$ python3 -q
>>> import numpy as np
>>> np.set_printoptions(suppress=True, linewidth=160)
>>> u = np.array([0, 8, 6, -5, -4, -3, 2])
>>> v = np.array([-1, 7, 8, -6])
>>> W0 = u[:, None] + v[None, :]
>>> W0
array([[ -1,   7,   8,  -6],
       [  7,  15,  16,   2],
       [  5,  13,  14,   0],
       [ -6,   2,   3, -11],
       [ -5,   3,   4, -10],
       [ -4,   4,   5,  -9],
       [  1,   9,  10,  -4]])
>>> # rows and columns are dependent
>>> U, sigma, vt = np.linalg.svd(W0)
>>> sigma.round(2) + 0
array([35.89, 21.02,  0.  ,  0.  ])
>>> np.argmax(sigma[:-1] / (sigma[1:] + 1e-6)) + 1
np.int64(2)
>>> other = U[:, :2] @ np.diag(sigma[:2]) @ vt[:2]
>>> round(np.abs(W0 - other).max(), 2)
np.float64(0.0)
>>> round(float(np.linalg.norm(W0 - other, 2)), 2), round(sigma[2], 2)
(0.0, np.float64(0.0))
>>> np.linalg.matrix_rank(other)
np.int64(2)
>>> rng = np.random.default_rng(996059)
>>> other = W0 + rng.integers(-2, 3, (7, 2)) @ rng.integers(-2, 3, (2, 4))
>>> other
array([[ -5,   8,   5,  -6],
       [ 11,  16,  21,   2],
       [  9,  13,  18,   0],
       [-10,   2,  -1, -11],
       [ -1,   2,   7, -10],
       [ -8,   5,   2,  -9],
       [  3,   8,  11,  -4]])
>>> np.round(np.linalg.svd(other - W0, compute_uv=False), 2) + 0
array([13.54,  2.56,  0.  ,  0.  ])
>>> r = np.linalg.matrix_rank(W0)
>>> r
np.int64(2)
>>> N = np.linalg.svd(W0)[2][r:].T
>>> [int(np.linalg.matrix_rank(W0[:i])) for i in range(1, len(W0) + 1)]
[1, 2, 2, 2, 2, 2, 2]
>>> [int(np.linalg.matrix_rank(np.delete(W0, i, axis=0))) for i in range(7)]
[2, 2, 2, 2, 2, 2, 2]
>>> np.round(W0 @ N, 2) + 0
array([[0., 0.],
       [0., 0.],
       [0., 0.],
       [0., 0.],
       [0., 0.],
       [0., 0.],
       [0., 0.]])
>>> [int(np.linalg.matrix_rank(W0[:, :j + 1])) for j in range(4)]
[1, 2, 2, 2]
>>> np.linalg.matrix_rank(W0.T @ W0), np.linalg.matrix_rank(W0 @ W0.T)
(np.int64(2), np.int64(2))
>>> np.allclose(W0 @ N, 0)
True
>>> np.round(N @ N.T, 2)
array([[ 0.68, -0.14, -0.12, -0.43],
       [-0.14,  0.56, -0.47,  0.05],
       [-0.12, -0.47,  0.48,  0.11],
       [-0.43,  0.05,  0.11,  0.27]])
>>> other = W0 / np.sqrt((W0 ** 2).mean(axis=1, keepdims=True))
>>> other[6].round(2)
array([ 0.14,  1.28,  1.42, -0.57])
>>> np.linalg.cond(W0) > 100
np.True_
>>> np.argsort(-np.linalg.norm(W0, axis=0).round(6), kind="stable")[:3]
array([2, 1, 3])
>>> E = np.loadtxt("test18.csv", delimiter=",")
>>> E
array([[-2.54, -2.41, -2.84,  0.93, -0.02],
       [-2.89, -1.95, -3.47,  0.69,  0.3 ],
       [-3.03, -1.89, -2.68,  1.18, -0.21],
       [-2.73, -2.58, -2.65,  0.94, -0.23],
       [-3.46, -2.13, -3.94,  1.4 ,  0.28],
       [-3.12, -1.81, -3.4 ,  1.13, -0.32],
       [-2.96, -1.58, -2.94,  1.68,  0.03],
       [-2.34, -1.3 , -2.86,  0.89, -0.14],
       [-3.18, -1.8 , -2.62,  1.34, -0.25],
       [-3.03, -1.79, -3.12,  1.28,  0.22],
       [-3.56, -2.38, -2.77,  1.2 ,  0.39],
       [-2.88, -1.96, -3.  ,  1.1 , -0.3 ],
       [ 3.31, -0.24, -1.49, -1.69,  2.44],
       [ 3.02, -0.11, -1.02, -0.79,  2.  ],
       [ 2.44, -0.46, -0.83, -0.84,  2.17],
       [ 3.6 ,  0.32, -1.02, -0.62,  2.34],
       [ 3.18,  0.1 , -1.1 , -1.12,  1.92],
       [ 3.05, -0.24, -0.89, -1.26,  1.6 ],
       [ 3.81,  0.14, -1.4 , -0.87,  2.1 ],
       [ 2.73, -0.31, -0.76, -0.72,  1.92],
       [ 2.59, -0.03, -0.71, -1.29,  2.4 ],
       [ 3.04,  0.34, -0.95, -0.68,  2.05],
       [ 2.99, -0.43, -0.75, -1.11,  2.  ],
       [ 2.95, -0.22, -1.01, -1.31,  2.01]])
>>> Ac = E - E.mean(axis=0)
>>> U, sigma, vt = np.linalg.svd(Ac, full_matrices=False)
>>> np.searchsorted(np.cumsum(sigma ** 2) / (sigma ** 2).sum(), 0.9) + 1
np.int64(1)
>>> np.round(Ac.mean(axis=0), 2) + 0
array([0., 0., 0., 0., 0.])
>>> sigma.round(2)
array([17.94,  1.73,  1.64,  1.26,  0.95])
>>> round((sigma ** 2).sum() ** 2 / (sigma ** 4).sum(), 2)
np.float64(1.05)
>>> np.abs(U[:, 0]).argmax()
np.int64(4)
>>> np.round(np.abs(vt[-1]), 2)
array([0.42, 0.64, 0.12, 0.62, 0.11])
>>> np.round(vt[0] * np.sign(vt[0, np.abs(vt[0]).argmax()]), 2)
array([ 0.83,  0.26,  0.28, -0.3 ,  0.29])
>>> np.abs(vt[0]).argmax()
np.int64(0)
>>> d = np.linalg.norm(E[:, None] - E[None], axis=-1)
>>> (d + 1e9 * np.eye(24)).round(6).argmin(axis=1)
array([ 3,  9,  8,  0,  5, 11,  9, 11,  2,  6,  9,  2, 23, 16, 19, 18, 13, 23, 15, 14, 23, 13, 23, 22])
>>> d.mean(axis=1).argmax()
np.int64(4)
>>> d[6].round(6).argsort(kind="stable")[:4]
array([6, 9, 8, 2])
>>> cent = E[[3, 22]].astype(float)
>>> for _ in range(6):
...     labels = np.linalg.norm(E[:, None] - cent, axis=-1).argmin(axis=1)
...     cent = np.array([E[labels == j].mean(axis=0) for j in range(2)])
... 
>>> labels
array([0, 0, 0, 0, 0, 0, 0, 0, 0, 0, 0, 0, 1, 1, 1, 1, 1, 1, 1, 1, 1, 1, 1, 1])
>>> np.bincount(labels)
array([12, 12])
>>> np.round(cent[1] - cent[0], 2)
array([ 6.04,  1.87,  2.03, -2.17,  2.1 ])
>>> np.abs(cent[1] - cent[0]).argmax()
np.int64(0)
>>> x = np.array([-1, 2, 1, 2, -1])
>>> y = E @ x
>>> np.round(np.linalg.pinv(E) @ E, 2) + 0
array([[1., 0., 0., 0., 0.],
       [0., 1., 0., 0., 0.],
       [0., 0., 1., 0., 0.],
       [0., 0., 0., 1., 0.],
       [0., 0., 0., 0., 1.]])
>>> y = y + 0.02 * rng.normal(size=24)
>>> y.round(2)
array([ -3.22,  -3.41,  -0.89,  -2.98,  -2.25,  -1.3 ,   0.18,  -1.22,  -0.11,  -1.31,  -1.95,  -1.53, -11.09,  -7.86,  -8.03,  -7.54,  -8.29,  -8.53,  -8.78,
        -7.46,  -8.36,  -6.71,  -8.84,  -9.03])
>>> c, *_ = np.linalg.lstsq(E, y)
>>> round(float(np.linalg.norm(y - E @ c)), 2)
0.09
>>> c.round()
array([-1.,  2.,  1.,  2., -1.])
>>> J = np.array([[9.1, 1.0, 5.0], [3.0, 1.1, 4.0], [9.0, 1.0, 5.1]])
>>> u = np.array([3, 2, 1])
>>> other = J + np.outer(u, np.eye(3)[0])
>>> np.linalg.matrix_rank(other - J)
np.int64(1)
>>> np.linalg.matrix_rank(np.linalg.inv(other) - np.linalg.inv(J), tol=1e-8)
np.int64(1)
>>> round(float(np.linalg.det(other) / np.linalg.det(J)), 2), np.round(1 + np.linalg.solve(J, u)[0], 2)
(4.68, np.float64(4.68))
>>> other
array([[12.1,  1. ,  5. ],
       [ 5. ,  1.1,  4. ],
       [10. ,  1. ,  5.1]])
